% python3 -q
>>> import numpy as np
>>> np.set_printoptions(precision=2, suppress=True, linewidth=140)
>>> E = np.array([[38, 21, -60], [21, 21, -27], [-60, -27, 99]])
>>> ev, vecs = np.linalg.eigh(E)
>>> x = np.array([3, 2, -3])
>>> np.linalg.eigvalsh(E[1:, 1:])
array([ 12.57, 107.43])
>>> vecs * np.abs(ev) @ vecs.T
array([[ 38.,  21., -60.],
       [ 21.,  21., -27.],
       [-60., -27.,  99.]])
>>> np.linalg.cond(E) > 100
np.True_
>>> Uu, sv, Vh = np.linalg.svd(E)
>>> sv
array([145.13,  12.83,   0.04])
>>> Y = Uu[:, :2] @ np.diag(sv[:2]) @ Vh[:2]
>>> np.linalg.matrix_rank(Y)
np.int64(2)
>>> Y
array([[ 37.97,  21.01, -60.02],
       [ 21.01,  21.  , -26.99],
       [-60.02, -26.99,  98.99]])
>>> round(np.linalg.norm(E - Y) / np.linalg.norm(E), 2)
np.float64(0.0)
>>> C2 = Y.T @ Y
>>> np.round(np.linalg.eigvalsh(C2)[::-1], 2) + 0
array([21061.36,   164.64,     0.  ])
>>> np.round(np.linalg.svd(Y, compute_uv=False) ** 2, 2) + 0
array([21061.36,   164.64,     0.  ])
>>> round(float(np.trace(C2)), 2), np.round((Y ** 2).sum(), 2)
(21226.0, np.float64(21226.0))
>>> Y = np.array([[2, 2], [0, 3], [2, 0]])
>>> np.einsum("ij->j", E)
array([-1, 15, 12])
>>> np.linalg.matrix_rank(E @ Y)
np.int64(2)
>>> E @ Y
array([[ -44,  139],
       [ -12,  105],
       [  78, -201]])
>>> arr = np.load("layer13.npy")
>>> arr
array([[6., 1., 1., 1.],
       [1., 6., 1., 1.],
       [1., 1., 6., 1.],
       [1., 1., 1., 6.]])
>>> ev, vecs = np.linalg.eigh(arr)
>>> ev
array([5., 5., 5., 9.])
>>> np.linalg.eigvalsh(arr @ arr)
array([25., 25., 25., 81.])
>>> np.round(vecs.T @ arr @ vecs, 2) + 0
array([[5., 0., 0., 0.],
       [0., 5., 0., 0.],
       [0., 0., 5., 0.],
       [0., 0., 0., 9.]])
>>> ev, vecs = np.linalg.eigh(E)
>>> (ev > 1e-8).sum(), (ev < -1e-8).sum()
(np.int64(3), np.int64(0))
>>> np.round(vecs.T @ vecs, 2) + 0
array([[1., 0., 0.],
       [0., 1., 0.],
       [0., 0., 1.]])
>>> vecs @ np.diag(ev) @ vecs.T
array([[ 38.,  21., -60.],
       [ 21.,  21., -27.],
       [-60., -27.,  99.]])
>>> np.abs(vecs[:, -1])
array([0.51, 0.26, 0.82])
>>> np.linalg.eigvalsh(E + 5 * np.eye(3))
array([  5.04,  17.83, 150.13])
>>> Lm = np.linalg.cholesky(arr)
>>> np.linalg.eigvalsh(arr).min() > 0
np.True_
>>> np.allclose(arr @ arr.T, arr.T @ arr)
True
>>> arr @ np.ones(4)
array([9., 9., 9., 9.])
>>> (arr @ arr)[0]
array([39., 14., 14., 14.])
>>> arr @ (-1.0) ** np.arange(4)
array([ 5., -5.,  5., -5.])
>>> x = np.array([-2, -9, -8, -2])
>>> np.einsum("ij,j->i", arr, x)
array([-31., -66., -61., -31.])
>>> arr * x
array([[-12.,  -9.,  -8.,  -2.],
       [ -2., -54.,  -8.,  -2.],
       [ -2.,  -9., -48.,  -2.],
       [ -2.,  -9.,  -8., -12.]])
>>> arr @ x
array([-31., -66., -61., -31.])
